$ python3 -q
>>> import numpy as np
>>> np.set_printoptions(precision=2, suppress=True, linewidth=160)
>>> tidy = lambda a: np.round(a, 2) + 0
>>> J = np.array([[0.0, 3.0, -1.0], [3.0, 0.0, 0.0], [-1.0, 0.0, 0.0]])
>>> np.all(np.linalg.eigvalsh(J) > 0)
np.False_
>>> tidy(np.linalg.eigvalsh(J).min())
np.float64(-3.16)
>>> W = np.array([[-1, 1, -1, -2], [2, 0, 0, -2], [-2, 1, -2, -2]])
>>> c = np.array([0, 1, 1, 2])
>>> H = np.maximum(J @ W + c, 0)
>>> tidy((H > 0).mean(axis=0))
array([0.67, 0.33, 0.67, 0.33])
>>> H
array([[8., 0., 3., 0.],
       [0., 4., 0., 0.],
       [1., 0., 2., 4.]])
>>> cent = np.array([[3, 0], [3, 0], [0, 7], [5, 9]])
>>> W @ cent
array([[-10, -25],
       [ -4, -18],
       [-13, -32]])
>>> print(np.argsort(-np.linalg.norm(J, axis=0).round(6), kind="stable")[:3])
[0 1 2]
>>> [round(float(x), 2) for x in np.linalg.svd(J, compute_uv=False)[:3]]
[3.16, 3.16, 0.0]
>>> out = J / np.linalg.norm(J, axis=1, keepdims=True)
>>> C2 = out @ out.T
>>> tidy(np.linalg.norm(out, axis=1))
array([1., 1., 1.])
>>> (np.abs(C2) > 0.9).astype(int)
array([[1, 0, 0],
       [0, 1, 1],
       [0, 1, 1]])
>>> tidy(C2)
array([[ 1.,  0.,  0.],
       [ 0.,  1., -1.],
       [ 0., -1.,  1.]])
>>> (C2 - 2 * np.eye(3)).round(6).argmax(axis=1)
array([1, 0, 0])
>>> np.degrees(np.arccos(np.clip(C2[1, 2], -1, 1)))
np.float64(180.0)
>>> data = np.load("w.npy")
>>> data
array([[-3, -1, -3,  0, -3, -1],
       [ 0,  0,  0,  0,  0,  0],
       [ 3,  1,  3,  0,  3,  1],
       [ 0,  0,  0,  0,  0,  0],
       [-3, -1, -3,  0, -3, -1],
       [-3, -1, -3,  0, -3, -1]])
>>> # rows 1 and 3 are equal
>>> U, sig, vt = np.linalg.svd(data)
>>> print(tidy(sig))
[10.77  0.    0.    0.    0.    0.  ]
>>> out = U[:, :1] @ np.diag(sig[:1]) @ vt[:1]
>>> tidy(np.abs(data - out).max())
np.float64(0.0)
>>> print(np.argsort(-np.linalg.norm(data, axis=0).round(6), kind="stable")[:3])
[0 2 4]
>>> np.linalg.matrix_rank(data, rtol=0.1)
np.int64(1)
>>> print([round(float(x), 2) for x in np.linalg.svd(data, compute_uv=False)[:3]])
[10.77, 0.0, 0.0]
>>> tidy(np.linalg.norm(data, 2) / np.linalg.norm(data))
np.float64(1.0)
>>> np.linalg.cond(data) > 100
np.True_
>>> tidy(np.sort(np.linalg.eigvals(data).real))
array([-4.,  0.,  0.,  0.,  0.,  0.])
>>> tidy(np.linalg.det(data))
np.float64(0.0)
>>> data @ data
array([[ 12,   4,  12,   0,  12,   4],
       [  0,   0,   0,   0,   0,   0],
       [-12,  -4, -12,   0, -12,  -4],
       [  0,   0,   0,   0,   0,   0],
       [ 12,   4,  12,   0,  12,   4],
       [ 12,   4,  12,   0,  12,   4]])
>>> K = np.loadtxt("layer9.csv", delimiter=",")
>>> print(K)
[[5. 0. 0. 0. 0.]
 [1. 5. 0. 0. 0.]
 [4. 2. 1. 0. 0.]
 [2. 2. 5. 3. 0.]
 [1. 3. 3. 2. 0.]]
>>> # looks like rank 4
>>> print(tidy(np.linalg.norm(K, 2) / np.linalg.norm(K)))
0.8
>>> np.argsort(-np.linalg.norm(K, axis=0).round(6), kind="stable")[:3]
array([0, 1, 2])
>>> rank = np.linalg.matrix_rank(K)
>>> rank
np.int64(4)
>>> N = np.linalg.svd(K)[2][rank:].T
>>> np.linalg.matrix_rank(K.T @ K), np.linalg.matrix_rank(K @ K.T)
(np.int64(4), np.int64(4))
>>> [int(np.linalg.matrix_rank(K[:i])) for i in range(1, len(K) + 1)]
[1, 2, 3, 4, 4]
>>> print([int(np.linalg.matrix_rank(K[:, :j + 1])) for j in range(5)])
[1, 2, 3, 4, 4]
>>> print(N.shape)
(5, 1)
>>> np.allclose(K @ N, 0)
True
>>> N[:, 0] / N[np.abs(N[:, 0]).round(6).argmax(), 0]
array([0., 0., 0., 0., 1.])
>>> print(K @ N)
[[0.]
 [0.]
 [0.]
 [0.]
 [0.]]
>>> print(N @ N.T)
[[0. 0. 0. 0. 0.]
 [0. 0. 0. 0. 0.]
 [0. 0. 0. 0. 0.]
 [0. 0. 0. 0. 0.]
 [0. 0. 0. 0. 1.]]
>>> C2 = K.T @ K
>>> np.allclose(C2, C2.T)
True
>>> tidy(np.linalg.eigvalsh(C2)[::-1])
array([87.58, 29.25, 19.97,  0.2 ,  0.  ])
>>> print(C2)
[[47. 20. 17.  8.  0.]
 [20. 42. 21. 12.  0.]
 [17. 21. 35. 21.  0.]
 [ 8. 12. 21. 13.  0.]
 [ 0.  0.  0.  0.  0.]]
>>> U, sig, vt = np.linalg.svd(K)
>>> tidy(sig)
array([9.36, 5.41, 4.47, 0.44, 0.  ])
>>> out = U[:, :4] @ np.diag(sig[:4]) @ vt[:4]
>>> np.linalg.matrix_rank(K, rtol=0.05)
np.int64(3)
>>> tidy(np.linalg.norm(K - out, 2)), sig[4]
(np.float64(0.0), np.float64(0.0))
>>> out = np.array([[0, 2], [0, -1]])
>>> F = np.kron(np.eye(2, dtype=int), out)
>>> F
array([[ 0,  2,  0,  0],
       [ 0, -1,  0,  0],
       [ 0,  0,  0,  2],
       [ 0,  0,  0, -1]])
>>> tidy(np.linalg.norm(data, axis=0))
array([6., 2., 6., 0., 6., 2.])
>>> tidy(np.linalg.norm(data, axis=1))
array([5.39, 0.  , 5.39, 0.  , 5.39, 5.39])
>>> tidy(np.linalg.norm(data) ** 2 / np.linalg.norm(data, 2) ** 2)
np.float64(1.0)
>>> print(np.linalg.norm(data, axis=1).argmax())
0
>>> tidy(np.linalg.norm(data, "nuc"))
np.float64(10.77)
>>> tidy(np.linalg.norm(data[3] - data[0]))
np.float64(5.39)
>>> data[3] @ data[0]
np.int64(0)
>>> out = np.array([[-2, 0], [-1, 0], [1, 2]])
>>> np.einsum("ij->j", J)
array([ 2.,  3., -1.])
>>> np.einsum("ik,kj->ij", J, out)
array([[-4., -2.],
       [-6.,  0.],
       [ 2.,  0.]])
>>> M = np.loadtxt("dump.csv", delimiter=",")
>>> print(M)
[[-1.  2.  2. -2.  3. -3.]
 [-1.  3. -2. -1.  2. -1.]
 [-1.  2.  2. -2.  3. -3.]
 [ 0.  4.  3. -4.  4. -1.]
 [ 0.  0.  0.  0.  0.  0.]
 [-1.  2.  2. -2.  3. -3.]
 [ 0.  0.  0.  0.  0.  0.]
 [-3.  4.  1. -2.  4. -1.]
 [ 1.  1. -1. -1.  1. -3.]
 [-1.  2.  2. -2.  3. -3.]
 [-1.  2.  2. -2.  3. -3.]
 [-2.  3.  3. -4.  6. -2.]
 [ 0.  1.  4. -4.  5. -4.]
 [ 3.  2.  2. -5.  4. -2.]
 [ 0.  0.  0.  0.  0.  0.]
 [-3.  4.  1. -2.  4. -1.]
 [-1.  1.  1. -2.  3.  1.]
 [ 0.  0.  0.  0.  0.  0.]
 [-1. -2. -5.  3. -4. -1.]
 [-2.  1. -1.  0. -1.  1.]
 [ 0.  1.  4. -4.  5. -4.]]
>>> C2 = np.cov(M, rowvar=False)
>>> tidy(np.corrcoef(M[:, 0], M[:, 4])[0, 1])
np.float64(-0.08)
>>> print(tidy(np.corrcoef(M.T)))
[[ 1.   -0.37  0.08 -0.2  -0.08 -0.17]
 [-0.37  1.    0.5  -0.65  0.75 -0.21]
 [ 0.08  0.5   1.   -0.88  0.88 -0.54]
 [-0.2  -0.65 -0.88  1.   -0.94  0.52]
 [-0.08  0.75  0.88 -0.94  1.   -0.54]
 [-0.17 -0.21 -0.54  0.52 -0.54  1.  ]]
>>> tidy(np.linalg.eigvalsh(C2)[::-1])
array([14.81,  2.77,  1.47,  0.93,  0.27,  0.08])
>>> feats = np.load("test8.npy")
>>> feats
array([[ 2,  4,  7, 14],
       [ 6,  4, 21, 14],
       [ 9, 18,  3,  6],
       [27, 18,  9,  6]])
>>> blk = np.stack([feats, 2 * feats, feats[::-1]])
>>> tidy(np.linalg.norm(blk, axis=(1, 2)))
array([ 50.73, 101.47,  50.73])
>>> np.einsum("bij,cij->bc", blk, blk)
array([[ 2574,  5148,  1092],
       [ 5148, 10296,  2184],
       [ 1092,  2184,  2574]])
>>> blk.shape
(3, 4, 4)
>>> np.linalg.matrix_rank(blk)
array([4, 4, 4])
>>> blk.sum(axis=0)
array([[33, 30, 30, 48],
       [27, 30, 66, 48],
       [33, 58, 30, 32],
       [83, 58, 34, 32]])
>>> arr = np.minimum.outer(np.arange(1, 4), np.arange(1, 4)) * 3
>>> arr
array([[3, 3, 3],
       [3, 6, 6],
       [3, 6, 9]])
>>> # symmetric
>>> out = arr / np.sqrt((arr ** 2).mean(axis=1, keepdims=True))
>>> np.linalg.matrix_rank(arr - arr.mean(axis=1, keepdims=True))
np.int64(2)
>>> np.linalg.matrix_rank(out) == np.linalg.matrix_rank(arr)
np.True_
>>> arr - arr.mean(axis=1, keepdims=True)
array([[ 0.,  0.,  0.],
       [-2.,  1.,  1.],
       [-3.,  0.,  3.]])
>>> evals, vecs = np.linalg.eig(arr)
>>> tidy(arr @ vecs[:, 0] - evals[0] * vecs[:, 0])
array([0., 0., 0.])
>>> tidy(np.sort(np.linalg.eigvals(arr.T)))
array([ 0.92,  1.93, 15.15])
>>> tidy(evals)
array([15.15,  1.93,  0.92])
>>> u = np.array([-1, -2, -1])
>>> out = arr + np.outer(u, np.eye(3)[0])
>>> np.linalg.matrix_rank(out - arr)
np.int64(1)
>>> print(np.linalg.matrix_rank(np.linalg.inv(out) - np.linalg.inv(arr), tol=1e-8))
1
>>> tidy(np.linalg.det(out) / np.linalg.det(arr)), tidy(1 + np.linalg.solve(arr, u)[0])
(np.float64(1.0), np.float64(1.0))
